% ipython --no-banner

In [1]: import numpy as np

In [2]: np.set_printoptions(precision=3, suppress=True, linewidth=140)

In [3]: E = np.load("sample10.npy")

In [4]: E
Out[4]: 
array([[ 1, -1, -1,  1,  1, -1, -1,  1],
       [ 1,  1,  1,  1, -1, -1, -1, -1],
       [ 1, -1,  1, -1, -1,  1, -1,  1],
       [ 1, -1,  1, -1,  1, -1,  1, -1],
       [ 1,  1, -1, -1, -1, -1,  1,  1],
       [ 1, -1, -1,  1, -1,  1,  1, -1],
       [ 1,  1, -1, -1,  1,  1, -1, -1],
       [ 1,  1,  1,  1,  1,  1,  1,  1]])

In [5]: np.allclose(E, E.T)
Out[5]: False

In [6]: E @ E
Out[6]: 
array([[ 0,  0,  0,  0,  4, -4,  4,  4],
       [ 0, -4,  4,  0,  0, -4, -4,  0],
       [ 0, -4,  0,  4,  0,  4,  0,  4],
       [ 0,  0, -4, -4,  0,  0, -4,  4],
       [ 0,  4,  0,  4,  4,  0, -4,  0],
       [ 0, -4, -4,  0,  4,  0,  0, -4],
       [ 0,  0, -4,  4, -4, -4,  0,  0],
       [ 8,  0,  0,  0,  0,  0,  0,  0]])

In [7]: np.round(np.linalg.det(E), 3)
Out[7]: np.float64(-4096.0)

In [8]: np.linalg.matrix_power(E, 3)
Out[8]: 
array([[  8,  16,   0,  -8,   8,   0,   0,   8],
       [ -8,  -8,   8,  -8,   0,   0,   0,  16],
       [  8,  -8,   0,   0,   8,   8,  16,   0],
       [ -8,   8,   0,  16,   0,   0,   8,   8],
       [  8,   0,   8,   0,  -8, -16,   8,   0],
       [ -8,   0, -16,  -8,   0,  -8,   8,   0],
       [ -8,   0,   8,   0,  16,  -8,   0,  -8],
       [  8,  -8,  -8,   8,   8,  -8,  -8,   8]])

In [9]: np.allclose(E @ E.T, E.T @ E)
Out[9]: True

In [10]: (E + E.T) / 2
Out[10]: 
array([[ 1.,  0.,  0.,  1.,  1.,  0.,  0.,  1.],
       [ 0.,  1.,  0.,  0.,  0., -1.,  0.,  0.],
       [ 0.,  0.,  1.,  0., -1.,  0., -1.,  1.],
       [ 1.,  0.,  0., -1.,  0.,  0.,  0.,  0.],
       [ 1.,  0., -1.,  0., -1., -1.,  1.,  1.],
       [ 0., -1.,  0.,  0., -1.,  1.,  1.,  0.],
       [ 0.,  0., -1.,  0.,  1.,  1., -1.,  0.],
       [ 1.,  0.,  1.,  0.,  1.,  0.,  0.,  1.]])

In [11]: (E - E.T) / 2
Out[11]: 
array([[ 0., -1., -1.,  0.,  0., -1., -1.,  0.],
       [ 1.,  0.,  1.,  1., -1.,  0., -1., -1.],
       [ 1., -1.,  0., -1.,  0.,  1.,  0.,  0.],
       [ 0., -1.,  1.,  0.,  1., -1.,  1., -1.],
       [ 0.,  1.,  0., -1.,  0.,  0.,  0.,  0.],
       [ 1.,  0., -1.,  1.,  0.,  0.,  0., -1.],
       [ 1.,  1.,  0., -1.,  0.,  0.,  0., -1.],
       [ 0.,  1.,  0.,  1.,  0.,  1.,  1.,  0.]])

In [12]: np.sort(np.abs(np.linalg.eigvals(E)))
Out[12]: array([2.828, 2.828, 2.828, 2.828, 2.828, 2.828, 2.828, 2.828])

In [13]: round(np.abs(np.linalg.eigvals(E)).max(), 3)
Out[13]: np.float64(2.828)

In [14]: np.trace(E)
Out[14]: np.int64(2)

In [15]: O, R = np.linalg.qr(E)

In [16]: np.round(O.T @ O, 3) + 0
Out[16]: 
array([[1., 0., 0., 0., 0., 0., 0., 0.],
       [0., 1., 0., 0., 0., 0., 0., 0.],
       [0., 0., 1., 0., 0., 0., 0., 0.],
       [0., 0., 0., 1., 0., 0., 0., 0.],
       [0., 0., 0., 0., 1., 0., 0., 0.],
       [0., 0., 0., 0., 0., 1., 0., 0.],
       [0., 0., 0., 0., 0., 0., 1., 0.],
       [0., 0., 0., 0., 0., 0., 0., 1.]])

In [17]: O
Out[17]: 
array([[-0.354,  0.354,  0.354,  0.354,  0.354,  0.354, -0.354,  0.354],
       [-0.354, -0.354, -0.354,  0.354, -0.354,  0.354, -0.354, -0.354],
       [-0.354,  0.354, -0.354, -0.354, -0.354, -0.354, -0.354,  0.354],
       [-0.354,  0.354, -0.354, -0.354,  0.354,  0.354,  0.354, -0.354],
       [-0.354, -0.354,  0.354, -0.354, -0.354,  0.354,  0.354,  0.354],
       [-0.354,  0.354,  0.354,  0.354, -0.354, -0.354,  0.354, -0.354],
       [-0.354, -0.354,  0.354, -0.354,  0.354, -0.354, -0.354, -0.354],
       [-0.354, -0.354, -0.354,  0.354,  0.354, -0.354,  0.354,  0.354]])

In [18]: np.round(np.trace(O @ O.T), 3)
Out[18]: np.float64(8.0)

In [19]: round(float(abs(R[0, 0])), 3), round(float(np.linalg.norm(E[:, 0])), 3)
Out[19]: (2.828, 2.828)

In [20]: np.allclose(R.T @ R, E.T @ E)
Out[20]: True

In [21]: out = E ** -1
---------------------------------------------------------------------------
ValueError                                Traceback (most recent call last)
Cell In[21], line 1
----> 1 out = E ** -1

ValueError: Integers to negative integer powers are not allowed.

In [22]: out = np.linalg.invert(E)
---------------------------------------------------------------------------
AttributeError                            Traceback (most recent call last)
Cell In[22], line 1
----> 1 out = np.linalg.invert(E)

AttributeError: module 'numpy.linalg' has no attribute 'invert'

In [23]: out = np.linalg.inv(E)

In [24]: np.allclose(out, E.T)
Out[24]: False

In [25]: np.linalg.inv(out)
Out[25]: 
array([[ 1., -1., -1.,  1.,  1., -1., -1.,  1.],
       [ 1.,  1.,  1.,  1., -1., -1., -1., -1.],
       [ 1., -1.,  1., -1., -1.,  1., -1.,  1.],
       [ 1., -1.,  1., -1.,  1., -1.,  1., -1.],
       [ 1.,  1., -1., -1., -1., -1.,  1.,  1.],
       [ 1., -1., -1.,  1., -1.,  1.,  1., -1.],
       [ 1.,  1., -1., -1.,  1.,  1., -1., -1.],
       [ 1.,  1.,  1.,  1.,  1.,  1.,  1.,  1.]])

In [26]: round(float(np.linalg.cond(E)), 3)
Out[26]: 1.0

In [27]: out = E[0, 0] * E[1:] - np.outer(E[1:, 0], E[0])

In [28]: out
Out[28]: 
array([[ 0,  2,  2,  0, -2,  0,  0, -2],
       [ 0,  0,  2, -2, -2,  2,  0,  0],
       [ 0,  0,  2, -2,  0,  0,  2, -2],
       [ 0,  2,  0, -2, -2,  0,  2,  0],
       [ 0,  0,  0,  0, -2,  2,  2, -2],
       [ 0,  2,  0, -2,  0,  2,  0, -2],
       [ 0,  2,  2,  0,  0,  2,  2,  0]])

In [29]: E[:, 0] / E[0, 0]
Out[29]: array([1., 1., 1., 1., 1., 1., 1., 1.])

In [30]: np.linalg.matrix_rank(out), np.linalg.matrix_rank(E)
Out[30]: (np.int64(7), np.int64(8))

In [31]: w1 = np.array([[1, 1, 0, 0],
    ...:     [2, 1, 0, 2],
    ...:     [1, 2, 0, 2],
    ...:     [2, 2, 0, 2],
    ...:     [2, 1, 0, 0],
    ...:     [1, 1, 0, 2],
    ...:     [0, 0, 1, 1],
    ...:     [0, 0, 1, 2]])

In [32]: c = np.array([1, 0, 1, 3])

In [33]: hid = np.maximum(out @ w1 + c, 0)

In [34]: (hid > 0).astype(int)
Out[34]: 
array([[1, 1, 0, 1],
       [0, 0, 1, 1],
       [0, 0, 1, 1],
       [0, 0, 1, 1],
       [0, 0, 1, 1],
       [1, 0, 0, 1],
       [1, 1, 1, 1]])

In [35]: C = np.array([[3, 2, 3], [-3, -3, 3], [-3, 0, -2], [-1, -2, -3]])

In [36]: hid @ C
Out[36]: 
array([[-10, -20,   0],
       [-10, -14, -23],
       [ -4,  -2,  -5],
       [-14, -10, -21],
       [ -8, -10, -17],
       [  6,   0,   0],
       [-23, -40,  -6]])

In [37]: w1 @ C
Out[37]: 
array([[ 0, -1,  6],
       [ 1, -3,  3],
       [-5, -8,  3],
       [-2, -6,  6],
       [ 3,  1,  9],
       [-2, -5,  0],
       [-4, -2, -5],
       [-5, -4, -8]])

In [38]: F = np.load("m.npy")

In [39]: F
Out[39]: 
array([[ 1.63 ,  2.058,  0.167,  2.071, -0.92 ,  3.083,  0.867,  1.648,  0.07 , -4.315, -3.797],
       [ 1.902, -1.073, -1.29 , -0.556, -0.799,  2.071, -1.446,  1.236,  3.666, -0.435, -2.617],
       [ 0.971,  5.556,  1.375,  4.237, -0.76 ,  4.541,  1.08 ,  1.547,  0.465, -3.638, -4.84 ],
       [ 1.231,  4.215,  3.057,  2.633, -0.235,  2.737,  0.441, -1.368,  1.175, -4.645, -2.512],
       [ 0.201, -0.92 , -0.857, -0.581, -1.923,  2.555, -1.19 ,  1.513,  5.155, -3.24 , -4.129],
       [ 4.295, -4.154,  0.284, -1.082, -0.289,  0.719, -1.284,  1.503,  4.046, -2.628, -5.458],
       [ 2.235,  3.141,  2.862,  3.393, -0.634,  3.928,  1.663, -1.318,  2.146, -3.192, -4.688],
       [ 1.188, -1.896, -1.636, -0.498, -0.588,  1.163, -1.241,  1.822,  1.911, -2.352, -3.337],
       [ 0.342,  4.571,  0.711,  2.626, -0.286,  3.847,  1.902,  1.533,  1.672, -4.435, -6.338],
       [ 3.623, -4.18 , -2.116, -1.187, -0.109,  2.723, -3.092,  1.728,  4.947, -2.545, -3.256],
       [ 2.009, -1.541, -0.902,  0.229,  0.12 ,  4.677, -3.176,  1.067,  1.573, -1.257, -4.218],
       [ 2.123,  3.158,  0.228,  4.814, -1.28 ,  2.227,  0.076, -0.47 ,  3.388, -3.88 , -4.937],
       [ 2.432, -3.23 , -1.076, -1.756, -1.044,  1.992, -1.379,  1.135,  3.458, -2.111, -5.207],
       [ 1.169, -3.262, -0.792, -0.651, -0.118,  1.057, -3.282, -0.265,  4.297, -0.312, -3.42 ]])

In [40]: vec = np.array([-1, 1, 1, 2, 1, 0, 2, 0, 2, 1, 3])

In [41]: rhs = F @ vec

In [42]: np.round(np.linalg.pinv(F) @ F, 3) + 0
Out[42]: 
array([[1., 0., 0., 0., 0., 0., 0., 0., 0., 0., 0.],
       [0., 1., 0., 0., 0., 0., 0., 0., 0., 0., 0.],
       [0., 0., 1., 0., 0., 0., 0., 0., 0., 0., 0.],
       [0., 0., 0., 1., 0., 0., 0., 0., 0., 0., 0.],
       [0., 0., 0., 0., 1., 0., 0., 0., 0., 0., 0.],
       [0., 0., 0., 0., 0., 1., 0., 0., 0., 0., 0.],
       [0., 0., 0., 0., 0., 0., 1., 0., 0., 0., 0.],
       [0., 0., 0., 0., 0., 0., 0., 1., 0., 0., 0.],
       [0., 0., 0., 0., 0., 0., 0., 0., 1., 0., 0.],
       [0., 0., 0., 0., 0., 0., 0., 0., 0., 1., 0.],
       [0., 0., 0., 0., 0., 0., 0., 0., 0., 0., 1.]])

In [43]: np.round(np.linalg.lstsq(F, rhs)[0], 3) + 0
Out[43]: array([-1.,  1.,  1.,  2.,  1.,  0.,  2.,  0.,  2.,  1.,  3.])

In [44]: rng = np.random.default_rng(886880)

In [45]: rhs = rhs + 0.02 * rng.normal(size=14)

In [46]: rhs
Out[46]: array([-10.027, -10.08 ,  -1.396,   2.126, -12.763, -24.089,   0.281, -17.304,  -6.392, -20.99 , -20.987,  -2.13 , -24.836, -15.216])

In [47]: c, *_ = np.linalg.lstsq(F, rhs)

In [48]: np.round(F.T @ (rhs - F @ c), 3) + 0
Out[48]: array([0., 0., 0., 0., 0., 0., 0., 0., 0., 0., 0.])

In [49]: c.round()
Out[49]: array([-1.,  1.,  1.,  2.,  1., -0.,  2., -0.,  2.,  1.,  3.])

In [50]: c.round(3) + 0
Out[50]: array([-1.005,  0.988,  0.989,  2.005,  1.005,  0.   ,  2.007, -0.013,  1.991,  0.987,  2.997])

In [51]: O, R = np.linalg.qr(F)

In [52]: np.round(O.T @ O, 3) + 0
Out[52]: 
array([[1., 0., 0., 0., 0., 0., 0., 0., 0., 0., 0.],
       [0., 1., 0., 0., 0., 0., 0., 0., 0., 0., 0.],
       [0., 0., 1., 0., 0., 0., 0., 0., 0., 0., 0.],
       [0., 0., 0., 1., 0., 0., 0., 0., 0., 0., 0.],
       [0., 0., 0., 0., 1., 0., 0., 0., 0., 0., 0.],
       [0., 0., 0., 0., 0., 1., 0., 0., 0., 0., 0.],
       [0., 0., 0., 0., 0., 0., 1., 0., 0., 0., 0.],
       [0., 0., 0., 0., 0., 0., 0., 1., 0., 0., 0.],
       [0., 0., 0., 0., 0., 0., 0., 0., 1., 0., 0.],
       [0., 0., 0., 0., 0., 0., 0., 0., 0., 1., 0.],
       [0., 0., 0., 0., 0., 0., 0., 0., 0., 0., 1.]])

In [53]: O.shape, R.shape
Out[53]: ((14, 11), (11, 11))

In [54]: out = np.c_[F[:, :3] @ np.array([[2, -1, 0], [0, -3, -3], [1, -2, 2]]), np.array([5, -4, -1, 3, -5, -3, -5, 0, 4, -1, -3, -2, 1, 4])]

In [55]: out
Out[55]: 
array([[  3.427,  -8.138,  -5.84 ,   5.   ],
       [  2.514,   3.897,   0.639,  -4.   ],
       [  3.317, -20.389, -13.918,  -1.   ],
       [  5.519, -19.99 ,  -6.531,   3.   ],
       [ -0.455,   4.273,   1.046,  -5.   ],
       [  8.874,   7.599,  13.03 ,  -3.   ],
       [  7.332, -17.382,  -3.699,  -5.   ],
       [  0.74 ,   7.772,   2.416,   0.   ],
       [  1.395, -15.477, -12.291,   4.   ],
       [  5.13 ,  13.149,   8.308,  -1.   ],
       [  3.116,   4.418,   2.819,  -3.   ],
       [  4.474, -12.053,  -9.018,  -2.   ],
       [  3.788,   9.41 ,   7.538,   1.   ],
       [  1.546,  10.201,   8.202,   4.   ]])

In [56]: np.round(np.linalg.lstsq(F, out[:, 0])[0], 3) + 0
Out[56]: array([2., 0., 1., 0., 0., 0., 0., 0., 0., 0., 0.])

In [57]: np.linalg.matrix_rank(np.c_[F, out])
Out[57]: np.int64(12)

In [58]: np.round(np.linalg.norm(out - F @ np.linalg.lstsq(F, out)[0], axis=0), 3) + 0
Out[58]: array([0.   , 0.   , 0.   , 7.428])

In [59]: np.linalg.matrix_rank(out)
Out[59]: np.int64(4)
